>>> import numpy as np
>>> from numpy import linalg as LA
>>> np.set_printoptions(suppress=True, linewidth=200)
>>> out = np.array([[3, 3, 2], [3, -3, 1], [-3, -2, -2]])
>>> J = np.triu(out, 1)
>>> J
array([[0, 3, 2],
       [0, 0, 1],
       [0, 0, 0]])
>>> rank = LA.matrix_rank(J)
>>> rank
np.int64(2)
>>> N = LA.svd(J)[2][rank:].T
>>> [int(LA.matrix_rank(np.delete(J, i, axis=0))) for i in range(3)]
[1, 1, 2]
>>> LA.matrix_rank(J.T @ J), LA.matrix_rank(J @ J.T)
(np.int64(2), np.int64(2))
>>> N.shape
(3, 1)
>>> N[:, 0] / N[np.abs(N[:, 0]).round(6).argmax(), 0]
array([ 1., -0., -0.])
>>> [int(LA.matrix_rank(J[:, :j + 1])) for j in range(3)]
[0, 1, 2]
>>> N @ N.T
array([[1., 0., 0.],
       [0., 0., 0.],
       [0., 0., 0.]])
>>> [int(LA.matrix_rank(J[:i])) for i in range(1, len(J) + 1)]
[1, 2, 2]
>>> np.prod(np.diag(J)), round(float(LA.det(J)), 2)
(np.int64(0), 0.0)
>>> J @ J
array([[0, 0, 3],
       [0, 0, 0],
       [0, 0, 0]])
>>> np.round(np.sort(LA.eigvals(J)), 2)
array([0., 0., 0.])
>>> [int(LA.matrix_rank(LA.matrix_power(J, p))) for p in range(1, 4)]
[2, 1, 0]
>>> rng = np.random.default_rng(9443)
>>> labels = rng.permutation(3)
>>> labels
array([0, 2, 1])
>>> out = J[labels][:, labels]
>>> np.diag(out)
array([0, 0, 0])
>>> round(LA.det(out), 2), round(LA.det(J[labels]), 2)
(np.float64(0.0), np.float64(0.0))
>>> np.allclose(out, J)
False
>>> left, s, Vt = LA.svd(J, full_matrices=False)
>>> s.round(2)
array([3.65, 0.82, 0.  ])
>>> np.round(left.T @ left, 2) + 0
array([[1., 0., 0.],
       [0., 1., 0.],
       [0., 0., 1.]])
>>> np.round(s / s[0], 2)
array([1.  , 0.23, 0.  ])
>>> data = np.load("case1.npy")
>>> data.round(2)
array([[ 0.  ,  0.  ,  0.  ,  0.  ],
       [ 0.  ,  0.74, -0.06,  0.43],
       [ 0.  , -0.06,  0.01, -0.04],
       [ 0.  ,  0.43, -0.04,  0.25]])
>>> np.round(data @ data, 2)
array([[ 0.  ,  0.  ,  0.  ,  0.  ],
       [ 0.  ,  0.74, -0.06,  0.43],
       [ 0.  , -0.06,  0.01, -0.04],
       [ 0.  ,  0.43, -0.04,  0.25]])
>>> np.round(np.sort(LA.eigvals(data).real), 2) + 0
array([0., 0., 0., 1.])
>>> blk = np.stack([data, 2 * data, data[::-1]])
>>> np.round(LA.norm(blk, axis=(1, 2)), 2)
array([1., 2., 1.])
>>> np.round(np.einsum("bij,cij->bc", blk, blk), 2)
array([[ 1.  ,  2.  , -0.12],
       [ 2.  ,  4.  , -0.25],
       [-0.12, -0.25,  1.  ]])
>>> LA.matrix_rank(blk.reshape(3, -1))
np.int64(2)
>>> blk.shape
(3, 4, 4)
>>> m1 = np.load("w.npy")
>>> m1
array([[-0.3, -0.7, -0.9,  0.6],
       [ 0. , -0.5, -0.9,  0.1],
       [-0.1, -1.9, -1.5,  0.1]])
>>> out = m1 / LA.norm(m1, axis=1, keepdims=True)
>>> C2 = out @ out.T
>>> np.round(LA.norm(out, axis=1), 2)
array([1., 1., 1.])
>>> round(float(np.degrees(np.arccos(np.clip(C2[2, 1], -1, 1)))), 2)
22.94
>>> (C2 - 2 * np.eye(3)).round(6).argmax(axis=1)
array([1, 2, 1])
>>> np.argwhere(np.triu(np.abs(C2) > 0.95, 1))
array([], shape=(0, 2), dtype=int64)
>>> out = m1 / np.sqrt((m1 ** 2).mean(axis=1, keepdims=True))
>>> out[2].round(2)
array([-0.08, -1.57, -1.24,  0.08])
>>> LA.matrix_rank(out) == LA.matrix_rank(m1)
np.True_
>>> np.round(m1 - m1.mean(axis=1, keepdims=True), 2)
array([[ 0.02, -0.38, -0.58,  0.92],
       [ 0.32, -0.18, -0.58,  0.42],
       [ 0.75, -1.05, -0.65,  0.95]])
>>> blk = np.stack([m1, 5 * m1, m1[::-1]])
>>> np.round(blk.sum(axis=0), 2)
array([[ -1.9,  -6.1,  -6.9,   3.7],
       [  0. ,  -3.5,  -6.3,   0.7],
       [ -0.9, -12.1,  -9.9,   1.2]])
